% ipython --no-banner

In [1]: import numpy as np

In [2]: np.set_printoptions(precision=2, suppress=True, linewidth=200)

In [3]: def tidy(a):
   ...:     return np.round(a, 2) + 0
   ...: 

In [4]: M = np.loadtxt("data.csv", delimiter=",")

In [5]: tidy(M)
Out[5]: 
array([[-0.32,  0.02,  0.24, -0.16,  0.  ,  0.07,  0.62,  0.31, -0.37,  0.44],
       [ 0.27, -0.02,  0.27, -0.4 , -0.59, -0.46,  0.14, -0.26,  0.18,  0.12],
       [ 0.05, -0.39, -0.52, -0.26, -0.33,  0.39, -0.13,  0.23,  0.2 ,  0.37],
       [-0.46, -0.34,  0.33, -0.21, -0.22,  0.31,  0.06,  0.04,  0.16, -0.59],
       [ 0.55, -0.28,  0.44,  0.48, -0.19,  0.35,  0.04,  0.12, -0.11,  0.05],
       [-0.23,  0.45,  0.31,  0.16, -0.14,  0.04, -0.27,  0.41,  0.54,  0.25],
       [-0.27, -0.43, -0.17,  0.49, -0.19, -0.59,  0.  ,  0.29, -0.02, -0.04],
       [-0.37,  0.17, -0.12,  0.42, -0.39,  0.24,  0.09, -0.63, -0.04,  0.19],
       [-0.23, -0.34,  0.37, -0.15,  0.19, -0.07, -0.6 , -0.22, -0.24,  0.39],
       [ 0.  , -0.34,  0.08,  0.08,  0.46, -0.03,  0.37, -0.28,  0.63,  0.21]])

In [6]: # keeps lengths

In [7]: Y = M / np.sqrt((M ** 2).mean(axis=1, keepdims=True))

In [8]: np.linalg.matrix_rank(M - M.mean(axis=1, keepdims=True))
Out[8]: np.int64(9)

In [9]: tidy(M - M.mean(axis=1, keepdims=True))
Out[9]: 
array([[-0.4 , -0.07,  0.16, -0.24, -0.08, -0.02,  0.53,  0.23, -0.46,  0.36],
       [ 0.35,  0.05,  0.34, -0.32, -0.51, -0.39,  0.22, -0.18,  0.26,  0.19],
       [ 0.08, -0.35, -0.48, -0.22, -0.29,  0.43, -0.09,  0.27,  0.24,  0.41],
       [-0.36, -0.25,  0.42, -0.12, -0.13,  0.4 ,  0.15,  0.13,  0.25, -0.5 ],
       [ 0.4 , -0.43,  0.3 ,  0.34, -0.34,  0.2 , -0.11, -0.02, -0.25, -0.09],
       [-0.38,  0.3 ,  0.16,  0.01, -0.29, -0.12, -0.43,  0.25,  0.39,  0.1 ],
       [-0.18, -0.33, -0.08,  0.58, -0.1 , -0.5 ,  0.09,  0.38,  0.08,  0.06],
       [-0.32,  0.21, -0.08,  0.46, -0.34,  0.28,  0.13, -0.58,  0.  ,  0.23],
       [-0.14, -0.25,  0.46, -0.06,  0.28,  0.02, -0.51, -0.13, -0.15,  0.48],
       [-0.12, -0.46, -0.03, -0.04,  0.35, -0.15,  0.25, -0.4 ,  0.51,  0.09]])

In [10]: tidy(np.linalg.norm(Y, axis=1))
Out[10]: array([3.16, 3.16, 3.16, 3.16, 3.16, 3.16, 3.16, 3.16, 3.16, 3.16])

In [11]: data = np.loadtxt("test11.csv", delimiter=",")

In [12]: tidy(data)
Out[12]: 
array([[ 0.06,  0.21, -2.97,  0.95, -1.8 ,  2.52,  0.85,  2.4 ,  4.86,  0.11, -0.84],
       [ 1.58, -0.41,  0.62, -0.49,  0.52, -0.12,  0.57, -0.5 , -1.59,  0.06,  0.74],
       [ 5.13,  0.27,  0.84, -2.96,  2.34,  0.81,  2.86, -1.09, -2.6 ,  0.1 ,  1.2 ],
       [ 1.9 , -0.42, -0.81,  0.21, -0.9 ,  1.36,  1.45,  0.98,  0.34,  0.41,  0.64],
       [ 0.77, -1.41, -1.7 ,  1.36, -1.42,  0.92,  0.54,  1.08,  1.26,  0.58,  0.44],
       [-0.55,  0.48, -0.08, -0.1 , -0.18,  0.09,  0.05,  0.15,  0.36,  0.05, -0.24],
       [-1.12, -0.8 ,  0.49,  1.2 , -0.94, -0.65, -0.72,  0.04, -0.84,  0.38,  0.32],
       [-1.78,  0.28,  0.6 ,  0.24,  0.1 , -0.76, -1.49, -0.35,  0.34, -0.24, -0.72],
       [ 0.1 , -0.13,  2.35, -0.73,  1.11, -1.89,  0.2 , -1.74, -4.48,  0.2 ,  1.15],
       [-0.64, -0.27,  1.28,  0.19,  0.17, -1.06, -0.15, -0.62, -2.18,  0.13,  0.52],
       [ 1.74, -0.48, -1.21, -0.04, -0.26,  1.4 ,  0.62,  0.81,  1.72,  0.16, -0.21],
       [-3.36, -0.37, -1.19,  2.46, -2.16, -0.12, -1.25,  1.34,  2.07,  0.1 , -0.52],
       [ 0.3 ,  0.64, -1.02, -0.43,  0.23,  1.09,  0.15,  0.74,  2.37, -0.36, -0.93],
       [ 1.73,  0.99, -2.41, -0.9 , -0.21,  2.4 ,  1.51,  1.33,  3.81, -0.25, -0.64],
       [-0.27, -0.57,  0.92,  0.41, -0.24, -0.66, -0.2 , -0.32, -1.64,  0.34,  0.46],
       [-5.5 , -0.36,  2.27,  2.17, -0.84, -3.22, -3.24, -1.02, -2.44,  0.03, -0.26],
       [ 6.83,  0.94,  1.65, -4.18,  2.83,  1.75,  3.81, -0.94, -2.85,  0.2 ,  1.09],
       [ 5.28,  0.01, -1.35, -1.99,  0.72,  2.99,  2.68,  0.86,  1.94,  0.34,  0.09],
       [ 2.62, -0.21,  0.7 , -1.23,  0.89,  0.42,  1.54, -0.43, -1.72,  0.45,  0.72],
       [ 6.47,  0.38, -0.24, -2.76,  1.01,  2.68,  4.98,  0.43, -1.47,  0.85,  1.65],
       [-1.74,  0.22,  1.1 ,  0.22,  0.04, -1.15, -0.94, -0.65, -1.02,  0.  , -0.09],
       [-3.06, -1.61, -0.35,  2.98, -2.16, -1.62, -1.12,  0.17, -1.26,  0.36,  1.08],
       [ 1.32,  0.54, -1.47, -0.29, -0.53,  2.31,  0.62,  1.61,  3.58, -0.02, -1.04],
       [-1.22, -0.03, -0.34,  0.87, -0.77, -0.26,  0.28,  0.42, -0.19,  0.06,  0.37],
       [-3.89, -0.39,  0.63,  2.08, -1.22, -1.4 , -2.44,  0.27,  0.1 ,  0.  , -0.67],
       [ 0.76,  0.04,  0.47, -0.33,  0.34,  0.39, -0.63,  0.04,  0.52, -0.21, -0.5 ],
       [-5.03, -0.44,  0.57,  2.37, -1.03, -1.79, -3.98,  0.08,  1.28, -0.29, -1.56],
       [-0.86,  0.97, -0.56, -0.75,  0.63, -0.44,  0.03, -0.64,  0.48, -0.49, -0.2 ],
       [ 2.83,  1.48, -0.09, -2.63,  1.64,  1.68,  1.45, -0.01,  1.4 , -0.31, -0.73],
       [ 4.14,  0.44, -2.15, -1.35, -0.07,  3.03,  3.38,  1.48,  2.13,  0.3 ,  0.38],
       [ 5.08,  0.41, -1.74, -2.2 ,  0.82,  2.65,  3.63,  0.64,  1.11,  0.2 ,  0.73],
       [-0.15, -0.01, -0.4 ,  0.25, -0.03,  0.3 , -0.23,  0.41,  0.93, -0.2 , -0.39],
       [ 3.76, -1.54,  1.49, -0.51,  0.36,  0.4 ,  1.34, -0.38, -3.1 ,  0.9 ,  1.36],
       [-0.23,  1.52,  0.77, -1.75,  1.48, -0.55,  0.09, -1.1 , -0.55, -0.52, -0.38],
       [-1.25, -1.36,  0.48,  1.48, -0.84, -1.26, -0.61, -0.32, -1.86,  0.58,  0.79],
       [ 0.39, -1.02,  0.5 ,  0.42, -0.34, -0.81,  0.57, -0.64, -2.39,  0.59,  1.27],
       [ 0.71,  0.18, -1.91, -0.09, -0.4 ,  1.55,  0.53,  1.01,  3.16, -0.02, -0.66],
       [ 4.94,  0.39, -0.69, -2.32,  1.42,  2.7 ,  1.87,  0.65,  1.94, -0.03, -0.56],
       [ 0.65, -0.05,  0.87, -0.51,  0.69, -0.42,  0.02, -0.58, -1.41, -0.09,  0.23]])

In [13]: D = np.linalg.norm(data[:, None] - data[None], axis=-1)

In [14]: D.mean(axis=1).argmax()
Out[14]: np.int64(16)

In [15]: D[5].round(6).argsort(kind="stable")[:4]
Out[15]: array([ 5, 31, 27, 23])

In [16]: np.linalg.matrix_rank(D ** 2)
Out[16]: np.int64(13)

In [17]: tidy(D[:5, :5])
Out[17]: 
array([[ 0.  ,  9.09, 12.31,  6.02,  4.93],
       [ 9.09,  0.  ,  5.49,  3.69,  5.13],
       [12.31,  5.49,  0.  ,  7.05,  9.32],
       [ 6.02,  3.69,  7.05,  0.  ,  2.57],
       [ 4.93,  5.13,  9.32,  2.57,  0.  ]])

In [18]: cen = data - data.mean(axis=0)

In [19]: left, sig, vt = np.linalg.svd(cen, full_matrices=False)

In [20]: np.linalg.matrix_rank(cen)
Out[20]: np.int64(11)

In [21]: tidy(vt[0] * np.sign(vt[0, np.abs(vt[0]).argmax()]))
Out[21]: array([ 0.72,  0.08, -0.1 , -0.35,  0.18,  0.33,  0.43,  0.04,  0.07,  0.02,  0.06])

In [22]: tidy((sig ** 2).sum() ** 2 / (sig ** 4).sum())
Out[22]: np.float64(2.09)

In [23]: tidy(sig)
Out[23]: array([25.23, 17.4 ,  8.11,  3.6 ,  2.01,  0.7 ,  0.55,  0.21,  0.09,  0.05,  0.02])

In [24]: tidy(sig ** 2 / (sig ** 2).sum())
Out[24]: array([0.62, 0.3 , 0.06, 0.01, 0.  , 0.  , 0.  , 0.  , 0.  , 0.  , 0.  ])

In [25]: np.searchsorted(np.cumsum(sig ** 2) / (sig ** 2).sum(), 0.9) + 1
Out[25]: np.int64(2)

In [26]: x0 = np.array([2, 2, 2, 2, 2, 0, 1, 0, 2, 0, 2])

In [27]: h1 = np.maximum(data @ x0, 0)

In [28]: tidy(np.tanh(data @ x0))
Out[28]: 
array([ 0.94,  0.99,  1.  ,  1.  , -0.68, -0.52, -1.  , -1.  , -0.79, -0.96,  1.  , -1.  ,  0.99,  1.  , -0.97, -1.  ,  1.  ,  1.  ,  1.  ,  1.  , -1.  , -1.  ,  1.  , -0.98, -1.  ,  0.96, -1.  ,
       -0.48,  1.  ,  1.  ,  1.  ,  0.18,  1.  ,  0.95, -1.  , -0.94,  0.99,  1.  ,  0.76])

In [29]: rng = np.random.default_rng(64561)

In [30]: Y = data + rng.integers(-2, 3, (39, 5)) @ rng.integers(-2, 3, (5, 11))

In [31]: tidy(Y)
Out[31]: 
array([[  3.06,  -2.79,   2.03,  -4.05,  -2.8 ,  -3.48,   5.85,  -1.6 ,   0.86,   2.11,   0.16],
       [ -2.42,  -4.41,   0.62,  -6.49,   8.52,  -2.12,  -1.43,   0.5 ,  -7.59,   0.06,   7.74],
       [  3.13,   3.27,  -3.16,  -4.96,   0.34,  -1.19,  -0.14,   0.91,   2.4 ,  -5.9 ,   3.2 ],
       [ -2.1 ,  -6.42,   2.19,   0.21,   9.1 ,   3.36,   0.45,   0.98,  -9.66,   4.41,   5.64],
       [ -4.23,  -0.41,  -3.7 ,   6.36,   3.58,   2.92,  -5.46,   7.08,   1.26,  -5.42,   4.44],
       [  3.45,   1.48,   1.92,   7.9 ,  -4.18,   6.09,   3.05,  -1.85,   1.36,   6.05,  -8.24],
       [  0.88,   3.2 ,  -1.51,  -2.8 ,  -2.94,  -6.65,  -2.72,   6.04,   5.16,  -7.62,   2.32],
       [  6.22,  -0.72,   2.6 ,  -3.76,   0.1 ,   1.24,   3.51,  -0.35,  -0.66,   9.76,  -6.72],
       [ -3.9 ,  -1.13,  -0.65,  -0.73,   3.11,   2.11,  -1.8 ,  -3.74,  -5.48,   2.2 ,   2.15],
       [  1.36,  -4.27,   7.28,  -0.81,   0.17,  -4.06,   4.85,  -5.62,  -8.18,   4.13,   0.52],
       [  2.74,   0.52,  -2.21,   4.96,   4.74,   7.4 ,  -2.38,   7.81,   1.72,   2.16,  -2.21],
       [ -0.36,   1.63,  -2.19,  -2.54, -11.16,  -4.12,   2.75,  -4.66,   7.07,   0.1 ,  -3.52],
       [  4.3 ,  -2.36,  11.98,   9.57,  -1.77,  -4.91,   6.15,  -1.26,  -4.63,  -2.36,  -1.93],
       [ -4.27,   1.99, -12.41, -10.9 ,   5.79,   4.4 ,  -5.49,   5.33,   6.81,  -2.25,   5.36],
       [ -2.27,  -0.57,  -7.08, -10.59,   3.76,   2.34,  -3.2 ,   0.68,   0.36,   4.34,   2.46],
       [  1.5 ,   1.64,   6.27,   8.17,  -9.84,  -2.22,   2.76,  -5.02,   0.56,   4.03,  -9.26],
       [  7.83,   2.94,  -6.35, -14.18,   3.83,   4.75,   1.81,   1.06,   2.15,   4.2 ,   0.09],
       [  9.28,   2.01,  -1.35,   4.01,   0.72,   8.99,   2.68,   4.86,   3.94,   4.34,  -5.91],
       [  4.62,  -3.21,   2.7 ,  -3.23,   6.89,   2.42,   2.54,   1.57,  -6.72,   6.45,   0.72],
       [  4.47,  -0.62,   1.76,  -2.76,   7.01,  -1.32,   1.98,   6.43,  -4.47,  -5.15,   7.65],
       [ -4.74,   3.22,  -9.9 ,  -5.78,   3.04,   5.85,  -6.94,   3.35,   4.98,   2.  ,  -0.09],
       [  2.94,  -1.61,  -1.35,  -5.02,  -6.16,  -1.62,   3.88,  -3.83,   0.74,   8.36,  -3.92],
       [ -0.68,  -1.46,  -2.47,   1.71,   7.47,   8.31,  -2.38,   5.61,  -0.42,   3.98,  -0.04],
       [  1.78,  -1.03,   8.66,   6.87,   0.23,  -7.26,   2.28,   4.42,  -4.19,  -5.94,   2.37],
       [ -6.89,   1.61,  -7.37,  -4.92,  -2.22,   0.6 ,  -5.44,  -0.73,   5.1 ,   0.  ,   0.33],
       [  0.76,  -0.96,   6.47,  -0.33,  -7.66,  -9.61,   4.37,  -7.96,  -0.48,  -6.21,   1.5 ],
       [ -5.03,   1.56,  -4.43,   6.37,   4.97,   8.21,  -8.98,   8.08,   3.28,   3.71,  -4.56],
       [ -3.86,  -1.03,   1.44,   1.25,   9.63,  -1.44,  -3.97,   6.36,  -4.52,  -4.49,   5.8 ],
       [  0.83,  -2.52,   4.91,  -2.63,   1.64,  -2.32,   4.45,  -6.01,  -4.6 ,  -0.31,   2.27],
       [  2.14,  -1.56,  -2.15,  -2.35,   7.93,   4.03,   0.38,   6.48,  -1.87,   0.3 ,   4.38],
       [  8.08,   1.41,   1.26,  -2.2 ,  -6.18,  -2.35,   7.63,  -3.36,   3.11,  -1.8 ,  -1.27],
       [  4.85,  -0.01,   7.6 ,   8.25,  -7.03,  -2.7 ,   5.77,  -3.59,  -0.07,  -0.2 ,  -5.39],
       [  2.76,  -0.54,   1.49,   1.49,  -4.64,  -0.6 ,   2.34,  -4.38,  -1.1 ,  -1.1 ,   0.36],
       [ -5.23,   1.52,  -1.23,  -3.75,   8.48,  -3.55,  -5.91,   5.9 ,  -1.55,  -8.52,   7.62],
       [ -0.25,  -3.36,   9.48,   9.48,  -1.84,  -6.26,   2.39,  -1.32,  -6.86,  -3.42,   1.79],
       [ -3.61,  -3.02,   0.5 ,  -5.58,  -0.34,  -6.81,   0.57,  -4.64,  -4.39,  -3.41,   7.27],
       [ -0.29,  -0.82,   0.09,  -4.09,   2.6 ,  -5.45,  -0.47,   4.01,   1.16,  -6.02,   5.34],
       [  7.94,   2.39,  -2.69,  -4.32,  -7.58,   3.7 ,   5.87,  -6.35,   6.94,   3.97,  -6.56],
       [ -0.35,  -1.05,  -1.13,  -2.51,   7.69,   2.58,  -2.98,   4.42,  -3.41,   1.91,   2.23]])

In [32]: np.linalg.matrix_rank(Y - data, tol=1e-8)
Out[32]: np.int64(5)

In [33]: np.abs(Y - data).sum(axis=1)
Out[33]: 
array([39., 40., 33., 45., 42., 45., 44., 39., 22., 36., 33., 42., 56., 57., 40., 55., 39., 34., 31., 39., 51., 43., 37., 45., 33., 47., 49., 45., 33., 30., 33., 47., 20., 49., 40., 34., 36., 45.,
       30.])
